In [1]: import numpy as np

In [2]: from numpy import linalg as LA

In [3]: np.set_printoptions(precision=2, suppress=True, linewidth=140)

In [4]: F = np.array([[1.0, 0.9, 0.81, 0.73, 0.66],
   ...:     [0.9, 1.0, 0.9, 0.81, 0.73],
   ...:     [0.81, 0.9, 1.0, 0.9, 0.81],
   ...:     [0.73, 0.81, 0.9, 1.0, 0.9],
   ...:     [0.66, 0.73, 0.81, 0.9, 1.0]])

In [5]: F
Out[5]: 
array([[1.  , 0.9 , 0.81, 0.73, 0.66],
       [0.9 , 1.  , 0.9 , 0.81, 0.73],
       [0.81, 0.9 , 1.  , 0.9 , 0.81],
       [0.73, 0.81, 0.9 , 1.  , 0.9 ],
       [0.66, 0.73, 0.81, 0.9 , 1.  ]])

In [6]: th = np.radians(90)

In [7]: r_ = np.eye(5)

In [8]: r_[4, 4] = r_[0, 0] = np.cos(th)

In [9]: r_[4, 0], r_[0, 4] = -np.sin(th), np.sin(th)

In [10]: r_.round(2) + 0
Out[10]: 
array([[ 0.,  0.,  0.,  0.,  1.],
       [ 0.,  1.,  0.,  0.,  0.],
       [ 0.,  0.,  1.,  0.,  0.],
       [ 0.,  0.,  0.,  1.,  0.],
       [-1.,  0.,  0.,  0.,  0.]])

In [11]: A2 = F @ r_.T

In [12]: np.abs(A2 - F).max(axis=0)
Out[12]: array([0.34, 0.  , 0.  , 0.  , 1.66])

In [13]: A2
Out[13]: 
array([[ 0.66,  0.9 ,  0.81,  0.73, -1.  ],
       [ 0.73,  1.  ,  0.9 ,  0.81, -0.9 ],
       [ 0.81,  0.9 ,  1.  ,  0.9 , -0.81],
       [ 0.9 ,  0.81,  0.9 ,  1.  , -0.73],
       [ 1.  ,  0.73,  0.81,  0.9 , -0.66]])

In [14]: np.allclose(LA.norm(F, axis=1), LA.norm(A2, axis=1))
Out[14]: True

In [15]: LA.determinant(F)
---------------------------------------------------------------------------
AttributeError                            Traceback (most recent call last)
Cell In[15], line 1
----> 1 LA.determinant(F)

AttributeError: module 'numpy.linalg' has no attribute 'determinant'

In [16]: round(float(np.abs(LA.eigvals(F)).max()), 2)
Out[16]: 4.26

In [17]: np.allclose(F @ F.T, F.T @ F)
Out[17]: True

In [18]: np.allclose(F, F.T)
Out[18]: True

In [19]: np.trace(F)
Out[19]: np.float64(5.0)

In [20]: F.inv()
---------------------------------------------------------------------------
AttributeError                            Traceback (most recent call last)
Cell In[20], line 1
----> 1 F.inv()

AttributeError: 'numpy.ndarray' object has no attribute 'inv'

In [21]: np.sort(np.abs(LA.eigvals(F)))
Out[21]: array([0.06, 0.08, 0.15, 0.45, 4.26])

In [22]: m1 = np.load("run15.npy")

In [23]: m1
Out[23]: 
array([[-1.99, -2.05,  2.96, -2.01,  1.02, -3.  ],
       [-2.02, -1.98,  3.01, -2.03,  0.99, -2.97],
       [-2.  , -1.98,  2.99, -2.02,  1.  , -2.94],
       [ 1.97,  0.05,  0.98,  0.98,  3.  , -3.  ],
       [ 1.99, -0.01,  1.05,  0.99,  3.01, -3.05],
       [ 2.  , -0.02,  1.01,  1.02,  3.  , -3.01],
       [-1.  ,  2.97, -2.99,  0.02, -3.01, -0.97],
       [-0.99,  2.98, -3.02,  0.02, -3.  , -0.99],
       [-1.05,  3.03, -3.02,  0.  , -3.  , -1.02]])

In [24]: LA.cond(m1) > 100
Out[24]: np.True_

In [25]: np.round(np.abs(LA.svd(m1)[2][-1]), 2) + 0
Out[25]: array([0.6 , 0.01, 0.09, 0.79, 0.11, 0.  ])

In [26]: np.argsort(-LA.norm(m1, axis=0).round(6), kind="stable")[:3]
Out[26]: array([4, 2, 5])

In [27]: round(LA.norm(m1, 2) / LA.norm(m1), 2)
Out[27]: np.float64(0.78)

In [28]: LA.matrix_rank(m1, rtol=0.1)
Out[28]: np.int64(3)

In [29]: round(float(m1[0] @ m1[3]), 2)
Out[29]: 8.97

In [30]: np.round(LA.norm(m1) ** 2 / LA.norm(m1, 2) ** 2, 2)
Out[30]: np.float64(1.66)

In [31]: round(LA.norm(m1, 2), 2)
Out[31]: np.float64(12.32)

In [32]: round(LA.norm(m1, "nuc"), 2)
Out[32]: np.float64(26.62)

In [33]: feats = np.array([[1, 0, 0, 0, 0, 0],
    ...:     [3, 1, 0, 0, 0, 0],
    ...:     [1, 3, 1, 0, 0, 0],
    ...:     [-4, -5, 5, 1, 0, 0],
    ...:     [8, 2, -2, -1, 1, 0],
    ...:     [-1, -2, 5, 7, 6, 1]])

In [34]: # triangular

In [35]: np.argsort(-LA.norm(feats, axis=0).round(6), kind="stable")[:3]
Out[35]: array([0, 2, 3])

In [36]: LA.cond(feats) > 100
Out[36]: np.True_

In [37]: feats.sum(axis=1)
Out[37]: array([ 1,  4,  5, -3,  8, 16])

In [38]: np.zeros(6, 6)
---------------------------------------------------------------------------
TypeError                                 Traceback (most recent call last)
Cell In[38], line 1
----> 1 np.zeros(6, 6)

TypeError: Cannot interpret '6' as a data type

In [39]: r0, g = feats[5], feats[3]

In [40]: r0 @ g
Out[40]: np.int64(46)

In [41]: p = (r0 @ g) / (r0 @ r0) * r0

In [42]: round(float(LA.norm(r0 + g) ** 2 + LA.norm(r0 - g) ** 2), 2)
Out[42]: 366.0

In [43]: LA.matrix_rank(np.outer(r0, g))
Out[43]: np.int64(1)

In [44]: np.outer(r0, g)
Out[44]: 
array([[  4,   5,  -5,  -1,   0,   0],
       [  8,  10, -10,  -2,   0,   0],
       [-20, -25,  25,   5,   0,   0],
       [-28, -35,  35,   7,   0,   0],
       [-24, -30,  30,   6,   0,   0],
       [ -4,  -5,   5,   1,   0,   0]])

In [45]: A = np.loadtxt("sample13.csv", delimiter=",")

In [46]: A
Out[46]: 
array([[ 0.47,  0.47,  0.1 , -0.15],
       [ 0.47,  0.56,  0.1 ,  0.14],
       [ 0.1 ,  0.1 ,  0.02, -0.04],
       [-0.15,  0.14, -0.04,  0.96]])

In [47]: def softmax(z):
    ...:     e = np.exp(z - z.max(axis=-1, keepdims=True))
    ...:     return e / e.sum(axis=-1, keepdims=True)
    ...: 

In [48]: np.round(softmax(10 * A[3]), 2) + 0
Out[48]: array([0., 0., 0., 1.])

In [49]: softmax(A[3] + -1)
Out[49]: array([0.16, 0.21, 0.17, 0.47])

In [50]: S = A @ A.T / np.sqrt(4)

In [51]: softmax(S).round(6).argmax(axis=1)
Out[51]: array([1, 1, 0, 3])

In [52]: softmax(S)[3] @ A
Out[52]: array([0.17, 0.29, 0.03, 0.33])

In [53]: ev, evecs = LA.eigh(A)

In [54]: np.unique(ev.round(6) + 0, return_counts=True)[1]
Out[54]: array([2, 2])

In [55]: np.round(LA.eigvalsh(A @ A), 2) + 0
Out[55]: array([0., 0., 1., 1.])

In [56]: np.round(evecs.T @ evecs, 2) + 0
Out[56]: 
array([[1., 0., 0., 0.],
       [0., 1., 0., 0.],
       [0., 0., 1., 0.],
       [0., 0., 0., 1.]])

In [57]: np.round(LA.svd(A, compute_uv=False), 2) + 0
Out[57]: array([1., 1., 0., 0.])

In [58]: ev.round(2) + 0
Out[58]: array([0., 0., 1., 1.])

In [59]: (ev > 1e-8).sum(), (ev < -1e-8).sum()
Out[59]: (np.int64(2), np.int64(0))

In [60]: np.round(evecs.T @ A @ evecs, 2) + 0
Out[60]: 
array([[0., 0., 0., 0.],
       [0., 0., 0., 0.],
       [0., 0., 1., 0.],
       [0., 0., 0., 1.]])

In [61]: rk = LA.matrix_rank(A)

In [62]: rk
Out[62]: np.int64(2)

In [63]: ns = LA.svd(A)[2][rk:].T

In [64]: np.allclose(A @ ns, 0)
Out[64]: True

In [65]: [int(LA.matrix_rank(A[:i])) for i in range(1, len(A) + 1)]
Out[65]: [1, 2, 2, 2]

In [66]: ns.shape
Out[66]: (4, 2)

In [67]: [int(LA.matrix_rank(A[:, :j + 1])) for j in range(4)]
Out[67]: [1, 2, 2, 2]

In [68]: ns @ ns.T
Out[68]: 
array([[ 0.53, -0.47, -0.1 ,  0.15],
       [-0.47,  0.44, -0.1 , -0.14],
       [-0.1 , -0.1 ,  0.98,  0.04],
       [ 0.15, -0.14,  0.04,  0.04]])

In [69]: LA.matrix_rank(A.T @ A), LA.matrix_rank(A @ A.T)
Out[69]: (np.int64(2), np.int64(2))

In [70]: np.round(A @ ns, 2) + 0
Out[70]: 
array([[0., 0.],
       [0., 0.],
       [0., 0.],
       [0., 0.]])

In [71]: K = np.array([[1.0, 0.5, 0.25, 0.12, 0.06, 0.03, 0.02],
    ...:     [0.5, 1.0, 0.5, 0.25, 0.12, 0.06, 0.03],
    ...:     [0.25, 0.5, 1.0, 0.5, 0.25, 0.12, 0.06],
    ...:     [0.12, 0.25, 0.5, 1.0, 0.5, 0.25, 0.12],
    ...:     [0.06, 0.12, 0.25, 0.5, 1.0, 0.5, 0.25],
    ...:     [0.03, 0.06, 0.12, 0.25, 0.5, 1.0, 0.5],
    ...:     [0.02, 0.03, 0.06, 0.12, 0.25, 0.5, 1.0]])

In [72]: ev, evecs = LA.eigh(K)

In [73]: np.abs(evecs[:, -1])
Out[73]: array([0.26, 0.37, 0.44, 0.46, 0.44, 0.37, 0.26])

In [74]: evecs @ np.diag(ev) @ evecs.T
Out[74]: 
array([[1.  , 0.5 , 0.25, 0.12, 0.06, 0.03, 0.02],
       [0.5 , 1.  , 0.5 , 0.25, 0.12, 0.06, 0.03],
       [0.25, 0.5 , 1.  , 0.5 , 0.25, 0.12, 0.06],
       [0.12, 0.25, 0.5 , 1.  , 0.5 , 0.25, 0.12],
       [0.06, 0.12, 0.25, 0.5 , 1.  , 0.5 , 0.25],
       [0.03, 0.06, 0.12, 0.25, 0.5 , 1.  , 0.5 ],
       [0.02, 0.03, 0.06, 0.12, 0.25, 0.5 , 1.  ]])

In [75]: LA.svd(K, compute_uv=False)
Out[75]: array([2.49, 1.62, 1.01, 0.66, 0.48, 0.39, 0.35])

In [76]: np.round(ev.sum(), 2), np.trace(K)
Out[76]: (np.float64(7.0), np.float64(7.0))

In [77]: A2 = K / LA.norm(K, axis=1, keepdims=True)

In [78]: C2 = A2 @ A2.T

In [79]: LA.norm(A2, axis=1)
Out[79]: array([1., 1., 1., 1., 1., 1., 1.])

In [80]: C2
Out[80]: 
array([[1.  , 0.8 , 0.56, 0.36, 0.22, 0.13, 0.09],
       [0.8 , 1.  , 0.8 , 0.55, 0.35, 0.21, 0.13],
       [0.56, 0.8 , 1.  , 0.8 , 0.55, 0.35, 0.22],
       [0.36, 0.55, 0.8 , 1.  , 0.8 , 0.55, 0.36],
       [0.22, 0.35, 0.55, 0.8 , 1.  , 0.8 , 0.56],
       [0.13, 0.21, 0.35, 0.55, 0.8 , 1.  , 0.8 ],
       [0.09, 0.13, 0.22, 0.36, 0.56, 0.8 , 1.  ]])

In [81]: rng = np.random.default_rng(31)

In [82]: labels = rng.permutation(7)

In [83]: A2 = K[:, labels] * rng.choice([-1, 1], 7)

In [84]: A2
Out[84]: 
array([[-0.06, -0.25,  0.5 ,  0.03, -0.12, -1.  , -0.02],
       [-0.12, -0.5 ,  1.  ,  0.06, -0.25, -0.5 , -0.03],
       [-0.25, -1.  ,  0.5 ,  0.12, -0.5 , -0.25, -0.06],
       [-0.5 , -0.5 ,  0.25,  0.25, -1.  , -0.12, -0.12],
       [-1.  , -0.25,  0.12,  0.5 , -0.5 , -0.06, -0.25],
       [-0.5 , -0.12,  0.06,  1.  , -0.25, -0.03, -0.5 ],
       [-0.25, -0.06,  0.03,  0.5 , -0.12, -0.02, -1.  ]])

In [85]: Uu, _, VT = LA.svd(K.T @ A2)

In [86]: np.round(Uu @ VT, 2) + 0
Out[86]: 
array([[ 0.,  0.,  0.,  0.,  0., -1.,  0.],
       [ 0.,  0.,  1.,  0.,  0.,  0.,  0.],
       [ 0., -1.,  0.,  0.,  0.,  0.,  0.],
       [ 0.,  0.,  0.,  0., -1.,  0.,  0.],
       [-1.,  0.,  0.,  0.,  0.,  0.,  0.],
       [ 0.,  0.,  0.,  1.,  0.,  0.,  0.],
       [ 0.,  0.,  0.,  0.,  0.,  0., -1.]])

In [87]: np.round(LA.lstsq(K, A2)[0], 2) + 0
Out[87]: 
array([[ 0.,  0.,  0.,  0.,  0., -1.,  0.],
       [ 0.,  0.,  1.,  0.,  0.,  0.,  0.],
       [ 0., -1.,  0.,  0.,  0.,  0.,  0.],
       [ 0.,  0.,  0.,  0., -1.,  0.,  0.],
       [-1.,  0.,  0.,  0.,  0.,  0.,  0.],
       [ 0.,  0.,  0.,  1.,  0.,  0.,  0.],
       [ 0.,  0.,  0.,  0.,  0.,  0., -1.]])

In [88]: labels
Out[88]: array([4, 2, 1, 5, 3, 0, 6])

In [89]: A2 = A / np.sqrt((A ** 2).mean(axis=1, keepdims=True))

In [90]: LA.matrix_rank(A2) == LA.matrix_rank(A)
Out[90]: np.True_
